% python3 -q
>>> import numpy as np
>>> import numpy.linalg as la
>>> np.set_printoptions(precision=3, suppress=True, linewidth=140)
>>> rd = lambda a: np.round(a, 3) + 0
>>> J = np.load("layer15.npy")
>>> J
array([[ 47,   0,   3,   0,   0,   0,   3],
       [  3, -30,   0,   2,   1,   1,   3],
       [  1,   0,  11,   0,   2,   1,   1],
       [  0,   1,   1, -23,   3,   1,   1],
       [  1,   3,   0,   2, -25,   0,   3],
       [  3,   1,   0,   1,   1,  33,   1],
       [  2,   3,   2,   2,   0,   2, -37]])
>>> rng = np.random.default_rng(2717)
>>> z = rng.permutation(7)
>>> z
array([4, 6, 2, 5, 1, 0, 3])
>>> A2 = J[z][:, z]
>>> np.diag(A2)
array([-25, -37,  11,  33, -30,  47, -23])
>>> rd(np.sort(np.abs(la.eigvals(A2))))
array([10.967, 20.345, 27.544, 29.163, 33.021, 38.136, 47.201])
>>> np.allclose(A2, J)
False
>>> A2
array([[-25,   3,   0,   0,   3,   1,   2],
       [  0, -37,   2,   2,   3,   2,   2],
       [  2,   1,  11,   1,   0,   1,   0],
       [  1,   1,   0,  33,   1,   3,   1],
       [  1,   3,   0,   1, -30,   3,   2],
       [  0,   3,   3,   0,   0,  47,   0],
       [  3,   1,   1,   1,   1,   0, -23]])
>>> M = np.maximum(np.array([[3, 3],
...     [1, -1],
...     [-4, -3],
...     [2, 0],
...     [2, -1],
...     [-5, 5],
...     [5, -2],
...     [-4, 3],
...     [5, 4],
...     [1, -1],
...     [-5, -2],
...     [1, 4],
...     [3, -1],
...     [-5, 5],
...     [1, 3],
...     [-5, -4],
...     [3, 1],
...     [-3, 4],
...     [-4, -4],
...     [-5, -5],
...     [0, 1]]) @ np.array([[8, 1, 9], [1, 1, 5]]) + np.array([-9, -4, -4]), 0)
>>> M
array([[18,  2, 38],
       [ 0,  0,  0],
       [ 0,  0,  0],
       [ 7,  0, 14],
       [ 6,  0,  9],
       [ 0,  0,  0],
       [29,  0, 31],
       [ 0,  0,  0],
       [35,  5, 61],
       [ 0,  0,  0],
       [ 0,  0,  0],
       [ 3,  1, 25],
       [14,  0, 18],
       [ 0,  0,  0],
       [ 2,  0, 20],
       [ 0,  0,  0],
       [16,  0, 28],
       [ 0,  0,  0],
       [ 0,  0,  0],
       [ 0,  0,  0],
       [ 0,  0,  1]])
>>> # row 2 repeats row 1
>>> z = M[:, 1] > np.median(M[:, 1])
>>> r0 = M[z].mean(axis=0) - M[~z].mean(axis=0)
>>> ((M - M.mean(axis=0)) @ r0 > 0).astype(int)
array([1, 0, 0, 1, 0, 0, 1, 0, 1, 0, 0, 1, 1, 0, 1, 0, 1, 0, 0, 0, 0])
>>> rd(r0)
array([14.556,  2.667, 34.611])
>>> z.astype(int)
array([1, 0, 0, 0, 0, 0, 0, 0, 1, 0, 0, 1, 0, 0, 0, 0, 0, 0, 0, 0, 0])
>>> r0, g = J[0], J[6]
>>> r0 @ r0
np.int64(2227)
>>> p = (r0 @ g) / (r0 @ r0) * r0
>>> (g - p) @ r0
np.float64(0.0)
>>> la.matrix_rank(np.outer(r0, g))
np.int64(1)
>>> np.outer(r0, g)
array([[   94,   141,    94,    94,     0,    94, -1739],
       [    0,     0,     0,     0,     0,     0,     0],
       [    6,     9,     6,     6,     0,     6,  -111],
       [    0,     0,     0,     0,     0,     0,     0],
       [    0,     0,     0,     0,     0,     0,     0],
       [    0,     0,     0,     0,     0,     0,     0],
       [    6,     9,     6,     6,     0,     6,  -111]])
>>> P = M @ la.solve(M.T @ M, M.T)
>>> rd(np.diag(P))
array([0.193, 0.   , 0.   , 0.069, 0.028, 0.   , 0.637, 0.   , 0.877, 0.   , 0.   , 0.404, 0.139, 0.   , 0.395, 0.   , 0.258, 0.   , 0.   ,
       0.   , 0.001])
>>> rd(P @ M[:, 1])
array([2., 0., 0., 0., 0., 0., 0., 0., 5., 0., 0., 1., 0., 0., 0., 0., 0., 0., 0., 0., 0.])
>>> d = la.norm(M[:, None] - M[None], axis=-1)
>>> np.unravel_index(d.round(6).argmax(), d.shape)
(np.int64(1), np.int64(8))
>>> d.shape
(21, 21)
>>> rd(la.norm(M - M.mean(axis=0), axis=1))
array([28.906, 13.213, 13.213,  2.499,  2.7  , 13.213, 29.903, 13.213, 57.316, 13.213, 13.213, 13.724, 10.062, 13.213,  9.335, 13.213,
       19.056, 13.213, 13.213, 13.213, 12.339])
>>> d.mean(axis=1).argmax()
np.int64(8)
>>> rd(la.norm(M, axis=1))
array([42.095,  0.   ,  0.   , 15.652, 10.817,  0.   , 42.45 ,  0.   , 70.505,  0.   ,  0.   , 25.199, 22.804,  0.   , 20.1  ,  0.   ,
       32.249,  0.   ,  0.   ,  0.   ,  1.   ])
>>> (d + 1e9 * np.eye(21)).round(6).argmin(axis=1)
array([16,  2,  1,  4,  3,  1,  0,  1,  0,  1,  1, 14,  3,  1, 11,  1, 12,  1,  1,  1,  1])
>>> rd(d[10])
array([42.095,  0.   ,  0.   , 15.652, 10.817,  0.   , 42.45 ,  0.   , 70.505,  0.   ,  0.   , 25.199, 22.804,  0.   , 20.1  ,  0.   ,
       32.249,  0.   ,  0.   ,  0.   ,  1.   ])
>>> d[10].round(6).argsort(kind="stable")[:4]
array([1, 2, 5, 7])
>>> C = M[[2, 12]].astype(float)
>>> for _ in range(6):
...     z = la.norm(M[:, None] - C, axis=-1).argmin(axis=1)
...     C = np.array([M[z == j].mean(axis=0) for j in range(2)])
... 
>>> z
array([1, 0, 0, 0, 0, 0, 1, 0, 1, 0, 0, 1, 1, 0, 0, 0, 1, 0, 0, 0, 0])
>>> rd(C)
array([[ 1.   ,  0.   ,  2.933],
       [19.167,  1.333, 33.5  ]])
>>> rd(C[1] - C[0])
array([18.167,  1.333, 30.567])
>>> np.abs(C[1] - C[0]).argmax()
np.int64(2)
>>> X = np.loadtxt("run12.csv", delimiter=",")
>>> rd(X)
array([[ 0.535, -1.663,  2.771,  6.714,  0.115,  6.647],
       [-2.042, -2.468,  4.113,  6.844,  0.738,  5.043],
       [ 0.261, -1.759,  2.932,  6.767,  0.182,  6.513],
       [ 2.526,  2.593, -4.322, -6.772, -0.851, -4.651],
       [-6.306, -3.118,  5.197,  4.549,  1.677,  0.038],
       [ 4.358,  2.973, -4.955, -6.157, -1.268, -2.848],
       [-2.906, -2.684,  4.474,  6.691,  0.939,  4.322],
       [-2.605, -2.613,  4.354,  6.757,  0.869,  4.584],
       [-5.744, -3.12 ,  5.2  ,  5.174,  1.565,  0.999],
       [-3.098,  0.635, -1.058, -5.745,  0.535, -7.456],
       [-4.264, -2.958,  4.929,  6.204,  1.247,  2.955],
       [ 4.555,  3.003, -5.005, -6.051, -1.311, -2.617],
       [ 2.986, -0.685,  1.142,  5.807, -0.506,  7.439],
       [-1.415,  1.337, -2.228, -6.48 ,  0.105, -7.017],
       [-0.188, -1.912,  3.186,  6.834,  0.293,  6.275],
       [-5.384, -0.54 ,  0.9  , -3.933,  1.149, -7.289],
       [-6.493, -3.104,  5.173,  4.29 ,  1.712, -0.33 ],
       [-6.882, -3.038,  5.064,  3.62 ,  1.782, -1.218],
       [ 2.733, -0.796,  1.327,  5.939, -0.441,  7.394],
       [-7.311, -2.105,  3.508, -0.289,  1.743, -5.166],
       [-2.089,  1.069, -1.781, -6.234,  0.275, -7.238],
       [-7.005, -3.002,  5.003,  3.352,  1.801, -1.551],
       [ 1.866,  2.42 , -4.034, -6.862, -0.696, -5.178],
       [-2.542, -2.597,  4.328,  6.769,  0.855,  4.638],
       [ 6.59 ,  1.361, -2.269,  2.235, -1.499,  6.506],
       [ 4.656,  0.129, -0.216,  4.645, -0.948,  7.469],
       [ 2.959,  2.697, -4.495, -6.678, -0.951, -4.274],
       [ 7.356,  2.182, -3.636,  0.057, -1.762,  4.98 ],
       [ 6.936,  1.665, -2.774,  1.499, -1.609,  6.049],
       [-3.519,  0.441, -0.734, -5.494,  0.645, -7.502],
       [-1.615, -2.35 ,  3.917,  6.881,  0.636,  5.364],
       [-2.759, -2.65 ,  4.416,  6.725,  0.905,  4.452],
       [-4.486, -0.039,  0.065, -4.79 ,  0.902, -7.491],
       [ 3.138,  2.737, -4.562, -6.631, -0.992, -4.11 ],
       [-7.272, -2.868,  4.78 ,  2.565,  1.837, -2.467],
       [ 7.214,  2.907, -4.846, -2.774, -1.83 ,  2.232],
       [-2.785,  0.774, -1.29 , -5.913,  0.454, -7.403],
       [-3.707,  0.351, -0.585, -5.371,  0.695, -7.514],
       [-3.565,  0.419, -0.698, -5.465,  0.657, -7.506],
       [ 0.716,  2.082, -3.47 , -6.881, -0.421, -5.965],
       [-4.288,  0.063, -0.105, -4.95 ,  0.849, -7.508],
       [-7.139, -1.878,  3.129, -0.937,  1.678, -5.659]])
>>> # rows and columns are dependent
>>> z = X[:, 2] > np.median(X[:, 2])
>>> r0 = X[z].mean(axis=0) - X[~z].mean(axis=0)
>>> rd((((X - X.mean(axis=0)) @ r0 > 0) == z).mean())
np.float64(0.952)
>>> np.argsort(-np.abs(r0).round(6), kind="stable")
array([3, 2, 5, 0, 1, 4])
>>> data = np.eye(5, dtype=int)[rng.permutation(5)] * np.array([1, 2, 2, 1, 0])
>>> data
array([[0, 2, 0, 0, 0],
       [0, 0, 0, 0, 0],
       [0, 0, 0, 1, 0],
       [1, 0, 0, 0, 0],
       [0, 0, 2, 0, 0]])
>>> # null space of dimension 1
>>> P = np.triu(np.array([[-1, 2, 0, 3, 2],
...     [3, 1, -1, 0, -3],
...     [-1, 1, 0, 2, 3],
...     [3, 0, 3, 0, 3],
...     [0, 2, -3, 0, -2]]), 1) + np.eye(5)
>>> A2 = P @ data @ la.inv(P)
>>> A2
array([[  3.,  -4.,   0.,  -9.,   9.],
       [  0.,   0.,  -6.,  11., -15.],
       [  2.,  -4.,   2.,  -9.,   5.],
       [  1.,  -2.,   4., -11.,  13.],
       [  0.,   0.,   2.,  -4.,   6.]])
>>> la.matrix_rank(A2)
np.int64(4)
>>> rk = la.matrix_rank(data)
>>> rk
np.int64(4)
>>> null = la.svd(data)[2][rk:].T
>>> [int(la.matrix_rank(data[:, :j + 1])) for j in range(5)]
[1, 2, 3, 4, 4]
>>> null @ null.T
array([[0., 0., 0., 0., 0.],
       [0., 0., 0., 0., 0.],
       [0., 0., 0., 0., 0.],
       [0., 0., 0., 0., 0.],
       [0., 0., 0., 0., 1.]])
>>> la.matrix_rank(data.T @ data), la.matrix_rank(data @ data.T)
(np.int64(4), np.int64(4))
>>> arr = np.triu(rng.random((9, 9)) < 0.3, 1).astype(int)
>>> arr = arr + arr.T
>>> arr
array([[0, 1, 0, 0, 0, 0, 0, 1, 0],
       [1, 0, 0, 0, 1, 0, 1, 0, 0],
       [0, 0, 0, 0, 0, 0, 0, 0, 1],
       [0, 0, 0, 0, 0, 0, 0, 1, 0],
       [0, 1, 0, 0, 0, 1, 1, 0, 0],
       [0, 0, 0, 0, 1, 0, 1, 0, 0],
       [0, 1, 0, 0, 1, 1, 0, 1, 0],
       [1, 0, 0, 1, 0, 0, 1, 0, 1],
       [0, 0, 1, 0, 0, 0, 0, 1, 0]])
>>> # symmetric
>>> la.lstsq(X[:-1].T, X[-1])[2]
np.int32(2)
>>> vec = np.array([-3, -1, -2, -2, 3, -3, 2, -2, 1])
>>> target = arr @ vec
>>> target
array([-3,  2,  1, -2, -2,  5, -3, -2, -4])
>>> rd(la.solve(arr, target))
array([-3., -1., -2., -2.,  3., -3.,  2., -2.,  1.])
>>> rd(la.solve(arr, -1 * target))
array([ 3.,  1.,  2.,  2., -3.,  3., -2.,  2., -1.])
>>> rd(la.solve(arr, arr[:, 4]))
array([0., 0., 0., 0., 1., 0., 0., 0., 0.])
>>> A = np.loadtxt("mat.csv", delimiter=",")
>>> A
array([[-0.308, -0.051,  1.488,  0.113, -2.458, -0.796],
       [-1.303,  1.368,  0.493, -1.588,  1.603, -0.315],
       [ 0.503, -1.356,  1.453, -1.169, -0.777, -1.681],
       [-1.196,  0.017,  1.246,  0.51 , -2.346,  0.499],
       [ 0.857,  1.919,  1.192, -0.301, -1.184, -1.293],
       [-1.151, -1.649, -1.739,  1.202, -0.179,  0.673],
       [-1.346,  1.34 , -0.013, -1.007, -0.989,  1.844],
       [ 2.095,  0.523,  0.485,  0.117,  1.677,  1.129],
       [-0.288,  0.319,  1.293, -0.283, -2.304,  1.325],
       [-0.149,  0.61 , -1.407,  0.275, -1.889,  1.727],
       [-1.247, -1.031, -0.886, -1.664, -1.471, -0.816],
       [-1.212,  0.338,  1.624, -1.159,  1.766,  0.561],
       [ 2.044, -0.75 , -1.62 , -0.483,  0.303, -1.145]])
>>> z = A[:, 2] > np.median(A[:, 2])
>>> r0 = A[z].mean(axis=0) - A[~z].mean(axis=0)
>>> z.astype(int)
array([1, 0, 1, 1, 1, 0, 0, 0, 1, 0, 0, 1, 0])
>>> P = A @ la.solve(A.T @ A, A.T)
>>> rd(np.trace(P))
np.float64(6.0)
>>> la.matrix_rank(np.eye(13) - P)
np.int64(7)
>>> rd(P @ A[:, 0])
array([-0.308, -1.303,  0.503, -1.196,  0.857, -1.151, -1.346,  2.095, -0.288, -0.149, -1.247, -1.212,  2.044])
>>> vec = np.array([2, 1, -2, 3, 0, 2])
>>> target = A @ vec
>>> rd(la.lstsq(A, target)[0])
array([ 2.,  1., -2.,  3.,  0.,  2.])
>>> target = target + 0.1 * rng.normal(size=13)
>>> rd(target)
array([ -4.895,  -7.589, -10.119,  -2.48 ,  -2.284,   4.705,  -0.605,   6.527,  -0.941,   7.496,  -8.346,  -7.753,   2.879])
>>> c, *_ = la.lstsq(A, target)
>>> [round(float(la.norm(la.solve(A.T @ A + lam * np.eye(6), A.T @ target))), 2) for lam in (0, 1, 10, 100)]
[4.71, 4.47, 3.12, 0.82]
>>> cov = np.cov(A, rowvar=False)
>>> np.argwhere(np.triu(np.abs(np.corrcoef(A.T)) > 0.8, 1))
array([], shape=(0, 2), dtype=int64)
>>> rd(la.eigvalsh(cov)[::-1])
array([2.667, 2.047, 1.929, 1.337, 0.679, 0.298])
>>> cov.shape
(6, 6)
>>> np.median(A, axis=0)
array([-0.308,  0.319,  0.493, -0.301, -0.989,  0.499])
>>> rd(np.polyfit(A[:, 1], A[:, 3], 1))
array([-0.141, -0.401])
>>> rd(A.std(axis=0))
array([1.192, 1.045, 1.225, 0.83 , 1.493, 1.157])
>>> K = np.loadtxt("a.csv", delimiter=",")
>>> K
array([[-1.,  0., -2.,  0.,  0., -2.,  0.,  0., -2., -2.],
       [ 0., -1.,  0., -2., -2.,  0., -2., -2.,  0.,  0.],
       [-2.,  0., -1.,  0.,  0., -2.,  0.,  0., -2., -2.],
       [ 0., -2.,  0., -1., -2.,  0., -2., -2.,  0.,  0.],
       [ 0., -2.,  0., -2., -1.,  0., -2., -2.,  0.,  0.],
       [-2.,  0., -2.,  0.,  0., -1.,  0.,  0., -2., -2.],
       [ 0., -2.,  0., -2., -2.,  0., -1., -2.,  0.,  0.],
       [ 0., -2.,  0., -2., -2.,  0., -2., -1.,  0.,  0.],
       [-2.,  0., -2.,  0.,  0., -2.,  0.,  0., -1., -2.],
       [-2.,  0., -2.,  0.,  0., -2.,  0.,  0., -2., -1.]])
>>> np.allclose(K, K.T)
True
>>> (K + K.T) / 2
array([[-1.,  0., -2.,  0.,  0., -2.,  0.,  0., -2., -2.],
       [ 0., -1.,  0., -2., -2.,  0., -2., -2.,  0.,  0.],
       [-2.,  0., -1.,  0.,  0., -2.,  0.,  0., -2., -2.],
       [ 0., -2.,  0., -1., -2.,  0., -2., -2.,  0.,  0.],
       [ 0., -2.,  0., -2., -1.,  0., -2., -2.,  0.,  0.],
       [-2.,  0., -2.,  0.,  0., -1.,  0.,  0., -2., -2.],
       [ 0., -2.,  0., -2., -2.,  0., -1., -2.,  0.,  0.],
       [ 0., -2.,  0., -2., -2.,  0., -2., -1.,  0.,  0.],
       [-2.,  0., -2.,  0.,  0., -2.,  0.,  0., -1., -2.],
       [-2.,  0., -2.,  0.,  0., -2.,  0.,  0., -2., -1.]])
>>> rd(la.matrix_power(K, 2))
array([[17.,  0., 16.,  0.,  0., 16.,  0.,  0., 16., 16.],
       [ 0., 17.,  0., 16., 16.,  0., 16., 16.,  0.,  0.],
       [16.,  0., 17.,  0.,  0., 16.,  0.,  0., 16., 16.],
       [ 0., 16.,  0., 17., 16.,  0., 16., 16.,  0.,  0.],
       [ 0., 16.,  0., 16., 17.,  0., 16., 16.,  0.,  0.],
       [16.,  0., 16.,  0.,  0., 17.,  0.,  0., 16., 16.],
       [ 0., 16.,  0., 16., 16.,  0., 17., 16.,  0.,  0.],
       [ 0., 16.,  0., 16., 16.,  0., 16., 17.,  0.,  0.],
       [16.,  0., 16.,  0.,  0., 16.,  0.,  0., 17., 16.],
       [16.,  0., 16.,  0.,  0., 16.,  0.,  0., 16., 17.]])
>>> rd(np.sort(np.abs(la.eigvals(K))))
array([1., 1., 1., 1., 1., 1., 1., 1., 9., 9.])
>>> rd(np.abs(la.eigvals(K)).max())
np.float64(9.0)
>>> K @ K
array([[17.,  0., 16.,  0.,  0., 16.,  0.,  0., 16., 16.],
       [ 0., 17.,  0., 16., 16.,  0., 16., 16.,  0.,  0.],
       [16.,  0., 17.,  0.,  0., 16.,  0.,  0., 16., 16.],
       [ 0., 16.,  0., 17., 16.,  0., 16., 16.,  0.,  0.],
       [ 0., 16.,  0., 16., 17.,  0., 16., 16.,  0.,  0.],
       [16.,  0., 16.,  0.,  0., 17.,  0.,  0., 16., 16.],
       [ 0., 16.,  0., 16., 16.,  0., 17., 16.,  0.,  0.],
       [ 0., 16.,  0., 16., 16.,  0., 16., 17.,  0.,  0.],
       [16.,  0., 16.,  0.,  0., 16.,  0.,  0., 17., 16.],
       [16.,  0., 16.,  0.,  0., 16.,  0.,  0., 16., 17.]])
